$ python -q
>>> import numpy as np
>>> import numpy.linalg as la
>>> np.set_printoptions(precision=2, suppress=True, linewidth=100, legacy="1.25")
>>> E = np.load("w.npy")
>>> E
array([[-4.,  3., -2.,  1.],
       [ 0., -1.,  2., -1.],
       [ 9., -9.,  9., -5.],
       [ 6., -6.,  6., -4.]])
>>> left, sig, vt = la.svd(E)
>>> sig.round(2) + 0
array([20.57,  2.14,  0.53,  0.  ])
>>> np.argmax(sig[:-1] / (sig[1:] + 1e-6)) + 1
3
>>> M2 = left[:, :3] @ np.diag(sig[:3]) @ vt[:3]
>>> la.matrix_rank(E, rtol=0.05)
2
>>> round(float(la.norm(E - M2, 2)), 2), round(float(sig[3]), 2)
(0.0, 0.0)
>>> M = np.load("mat.npy")
>>> M
array([[ 0.92, -0.14, -0.05, -0.19, -0.08, -0.09],
       [-0.14,  0.77, -0.09, -0.33, -0.14, -0.15],
       [-0.05, -0.09,  0.97, -0.13, -0.05, -0.06],
       [-0.19, -0.33, -0.13,  0.52, -0.21, -0.21],
       [-0.08, -0.14, -0.05, -0.21,  0.91, -0.09],
       [-0.09, -0.15, -0.06, -0.21, -0.09,  0.91]])
>>> left, sig, vt = la.svd(M)
>>> V = vt[:(sig > 1e-8).sum()]
>>> rng = np.random.default_rng(943)
>>> vec = M[4] + 2 * M[2] + rng.integers(2) * np.eye(6)[5]
>>> vec
array([-0.19, -0.32,  1.88, -0.46,  0.8 ,  0.8 ])
>>> np.diag(V.T @ V)
array([0.92, 0.77, 0.97, 0.52, 0.91, 0.91])
>>> np.allclose(V.T @ V @ vec, vec)
False
>>> data = np.loadtxt("x.csv", delimiter=",")
>>> data
array([[ 3.,  0., -1.,  0.,  2.,  0., -3., -2.,  3., -2., -1.,  1.],
       [-1.,  0., -1.,  0.,  0., -1., -3., -1.,  0.,  2., -3.,  3.],
       [ 3., -3., -3., -9., -3.,  0.,  3., -2.,  0., -3.,  0., -1.],
       [ 2.,  1.,  2.,  3., -3., -2.,  2., -2.,  2., -3., -3., -1.],
       [-2.,  2.,  1.,  6., -2., -1., -3., -2.,  0.,  1.,  0., -3.],
       [-1., -2.,  3., -6., -1.,  0.,  1.,  1.,  3.,  3.,  2.,  3.],
       [-2.,  1., -3.,  3.,  0., -3., -2.,  3., -2., -3.,  0., -3.],
       [ 0.,  1.,  3.,  3., -1., -2., -1.,  2., -3.,  0.,  3., -3.]])
>>> t3 = np.stack([data, 2 * data, data[::-1]])
>>> t3.shape
(3, 8, 12)
>>> (t3 @ data.T).shape
(3, 8, 8)
>>> la.norm(t3, axis=(1, 2))
array([23.64, 47.29, 23.64])
>>> la.matrix_rank(t3)
array([8, 8, 8])
>>> round(float(la.norm(data[7] - data[3])), 2)
10.39
>>> data[7] @ data[3]
5.0
>>> la.norm(data, axis=0)
array([ 5.66,  4.47,  6.56, 13.42,  5.29,  4.36,  6.78,  5.57,  5.92,  6.71,  5.66,  6.93])
>>> J = np.loadtxt("sample5.csv", delimiter=",")
>>> J.round(2) + 0
array([[-0.25, -0.48, -0.23, -0.36,  0.06, -0.14,  0.04,  0.64, -0.2 ],
       [ 0.28,  0.08, -0.21, -0.09, -0.5 , -0.58, -0.47, -0.06,  0.08],
       [-0.16, -0.17, -0.66, -0.04,  0.19, -0.19,  0.36, -0.5 ,  0.23],
       [ 0.37,  0.26, -0.17, -0.04, -0.04, -0.14,  0.4 , -0.01, -0.76],
       [ 0.06,  0.27, -0.42, -0.4 , -0.4 ,  0.63, -0.03,  0.11,  0.14],
       [-0.62,  0.11, -0.16,  0.1 , -0.01,  0.09, -0.48, -0.26, -0.5 ],
       [ 0.41, -0.42, -0.07,  0.26,  0.07,  0.44, -0.21, -0.17, -0.19],
       [-0.12, -0.38, -0.1 ,  0.55, -0.61,  0.03,  0.23,  0.09, -0.02],
       [ 0.34, -0.22, -0.32,  0.04,  0.35, -0.02, -0.4 ,  0.09,  0.  ],
       [ 0.03, -0.46,  0.36, -0.57, -0.22,  0.01,  0.03, -0.46, -0.14]])
>>> vec = np.array([2, 1, 0, 3, 0, 2, 2, 0, 3])
>>> y = J @ vec
>>> np.round(la.pinv(J) @ J, 2) + 0
array([[1., 0., 0., 0., 0., 0., 0., 0., 0.],
       [0., 1., 0., 0., 0., 0., 0., 0., 0.],
       [0., 0., 1., 0., 0., 0., 0., 0., 0.],
       [0., 0., 0., 1., 0., 0., 0., 0., 0.],
       [0., 0., 0., 0., 1., 0., 0., 0., 0.],
       [0., 0., 0., 0., 0., 1., 0., 0., 0.],
       [0., 0., 0., 0., 0., 0., 1., 0., 0.],
       [0., 0., 0., 0., 0., 0., 0., 1., 0.],
       [0., 0., 0., 0., 0., 0., 0., 0., 1.]])
>>> y = y + 0.3 * rng.normal(size=10)
>>> y
array([-3.03, -1.43,  0.57, -0.67,  0.53, -2.88,  1.59,  1.43, -0.64, -2.72])
>>> b, *_ = la.lstsq(J, y)
>>> b
array([ 2.01,  1.07, -0.03,  3.46,  0.09,  2.02,  2.02, -0.29,  2.69])
>>> vec = np.array([2, 0, 2, 2, 1, 2, 2, 2, 3])
>>> y = J @ vec
>>> b, lr = np.zeros(9), 1 / la.norm(J, 2) ** 2
>>> for i in range(30):
...     b -= lr * J.T @ (J @ b - y)
...     if i % 10 == 0: print(i, round(la.norm(J @ b - y), 2))
... 
0 0.0
10 0.0
20 0.0
>>> b.round(2) + 0
array([2., 0., 2., 2., 1., 2., 2., 2., 3.])
>>> r0, v = J[2], J[8]
>>> round(r0 @ v, 2)
0.08
>>> pr = (r0 @ v) / (r0 @ r0) * r0
>>> v - pr
array([ 0.36, -0.21, -0.27,  0.04,  0.34, -0.01, -0.42,  0.13, -0.02])
>>> pr.round(2) + 0
array([-0.01, -0.01, -0.05,  0.  ,  0.02, -0.01,  0.03, -0.04,  0.02])
>>> round(float((v - pr) @ r0), 2)
-0.0
>>> vec = np.array([3, 0, 2, 3, 0, 3, 0, 3, 3])
>>> h1 = np.maximum(J @ vec, 0)
>>> np.round(J * (h1 > 1e-9)[:, None], 2) + 0
array([[ 0.  ,  0.  ,  0.  ,  0.  ,  0.  ,  0.  ,  0.  ,  0.  ,  0.  ],
       [ 0.  ,  0.  ,  0.  ,  0.  ,  0.  ,  0.  ,  0.  ,  0.  ,  0.  ],
       [ 0.  ,  0.  ,  0.  ,  0.  ,  0.  ,  0.  ,  0.  ,  0.  ,  0.  ],
       [ 0.  ,  0.  ,  0.  ,  0.  ,  0.  ,  0.  ,  0.  ,  0.  ,  0.  ],
       [ 0.06,  0.27, -0.42, -0.4 , -0.4 ,  0.63, -0.03,  0.11,  0.14],
       [ 0.  ,  0.  ,  0.  ,  0.  ,  0.  ,  0.  ,  0.  ,  0.  ,  0.  ],
       [ 0.41, -0.42, -0.07,  0.26,  0.07,  0.44, -0.21, -0.17, -0.19],
       [-0.12, -0.38, -0.1 ,  0.55, -0.61,  0.03,  0.23,  0.09, -0.02],
       [ 0.34, -0.22, -0.32,  0.04,  0.35, -0.02, -0.4 ,  0.09,  0.  ],
       [ 0.  ,  0.  ,  0.  ,  0.  ,  0.  ,  0.  ,  0.  ,  0.  ,  0.  ]])
>>> J.T @ h1
array([ 0.98, -1.35, -0.83,  1.01, -0.73,  1.44, -0.44, -0.09, -0.31])
>>> h1
array([0.  , 0.  , 0.  , 0.  , 0.79, 0.  , 2.11, 1.36, 0.71, 0.  ])
>>> np.maximum(J @ vec, 0) - np.maximum(-J @ vec, 0)
array([-1.37, -1.51, -3.27, -2.06,  0.79, -3.92,  2.11,  1.36,  0.71, -2.66])
>>> mat = np.load("run3.npy")
>>> mat
array([[0., 1., 1., 1., 1., 1., 1., 1., 1.],
       [1., 0., 1., 1., 1., 1., 1., 1., 1.],
       [1., 1., 0., 1., 1., 1., 1., 1., 1.],
       [1., 1., 1., 0., 1., 1., 1., 1., 1.],
       [1., 1., 1., 1., 0., 1., 1., 1., 1.],
       [1., 1., 1., 1., 1., 0., 1., 1., 1.],
       [1., 1., 1., 1., 1., 1., 0., 1., 1.],
       [1., 1., 1., 1., 1., 1., 1., 0., 1.],
       [1., 1., 1., 1., 1., 1., 1., 1., 0.]])
>>> (mat @ mat)[0]
array([8., 7., 7., 7., 7., 7., 7., 7., 7.])
>>> mat @ np.ones(9)
array([8., 8., 8., 8., 8., 8., 8., 8., 8.])
>>> np.fft.fft(mat[0])
array([ 8.+0.j, -1.+0.j, -1.+0.j, -1.+0.j, -1.+0.j, -1.+0.j, -1.+0.j, -1.+0.j, -1.+0.j])
>>> np.sort(np.abs(np.fft.fft(mat[0]))), np.sort(la.svd(mat, compute_uv=False))
(array([1., 1., 1., 1., 1., 1., 1., 1., 8.]), array([1., 1., 1., 1., 1., 1., 1., 1., 8.]))
>>> vals, V = la.eigh(mat)
>>> la.svd(mat, compute_uv=False)
array([8., 1., 1., 1., 1., 1., 1., 1., 1.])
>>> la.eigvalsh(mat + 3 * np.eye(9))
array([ 2.,  2.,  2.,  2.,  2.,  2.,  2.,  2., 11.])
>>> round(float(vals.sum()), 2), np.trace(mat)
(0.0, 0.0)
>>> la.eigvalsh(mat @ mat)
array([ 1.,  1.,  1.,  1.,  1.,  1.,  1.,  1., 64.])
>>> vals
array([-1., -1., -1., -1., -1., -1., -1., -1.,  8.])
>>> vals, V = la.eigh(mat)
>>> vec = np.array([-2, 1, 0, 1, -1, 2, 1, 2, -2])
>>> V * np.abs(vals) @ V.T
array([[1.78, 0.78, 0.78, 0.78, 0.78, 0.78, 0.78, 0.78, 0.78],
       [0.78, 1.78, 0.78, 0.78, 0.78, 0.78, 0.78, 0.78, 0.78],
       [0.78, 0.78, 1.78, 0.78, 0.78, 0.78, 0.78, 0.78, 0.78],
       [0.78, 0.78, 0.78, 1.78, 0.78, 0.78, 0.78, 0.78, 0.78],
       [0.78, 0.78, 0.78, 0.78, 1.78, 0.78, 0.78, 0.78, 0.78],
       [0.78, 0.78, 0.78, 0.78, 0.78, 1.78, 0.78, 0.78, 0.78],
       [0.78, 0.78, 0.78, 0.78, 0.78, 0.78, 1.78, 0.78, 0.78],
       [0.78, 0.78, 0.78, 0.78, 0.78, 0.78, 0.78, 1.78, 0.78],
       [0.78, 0.78, 0.78, 0.78, 0.78, 0.78, 0.78, 0.78, 1.78]])
>>> la.eigvalsh(mat[1:, 1:])
array([-1., -1., -1., -1., -1., -1., -1.,  7.])
>>> V * np.maximum(vals, 0) @ V.T
array([[0.89, 0.89, 0.89, 0.89, 0.89, 0.89, 0.89, 0.89, 0.89],
       [0.89, 0.89, 0.89, 0.89, 0.89, 0.89, 0.89, 0.89, 0.89],
       [0.89, 0.89, 0.89, 0.89, 0.89, 0.89, 0.89, 0.89, 0.89],
       [0.89, 0.89, 0.89, 0.89, 0.89, 0.89, 0.89, 0.89, 0.89],
       [0.89, 0.89, 0.89, 0.89, 0.89, 0.89, 0.89, 0.89, 0.89],
       [0.89, 0.89, 0.89, 0.89, 0.89, 0.89, 0.89, 0.89, 0.89],
       [0.89, 0.89, 0.89, 0.89, 0.89, 0.89, 0.89, 0.89, 0.89],
       [0.89, 0.89, 0.89, 0.89, 0.89, 0.89, 0.89, 0.89, 0.89],
       [0.89, 0.89, 0.89, 0.89, 0.89, 0.89, 0.89, 0.89, 0.89]])
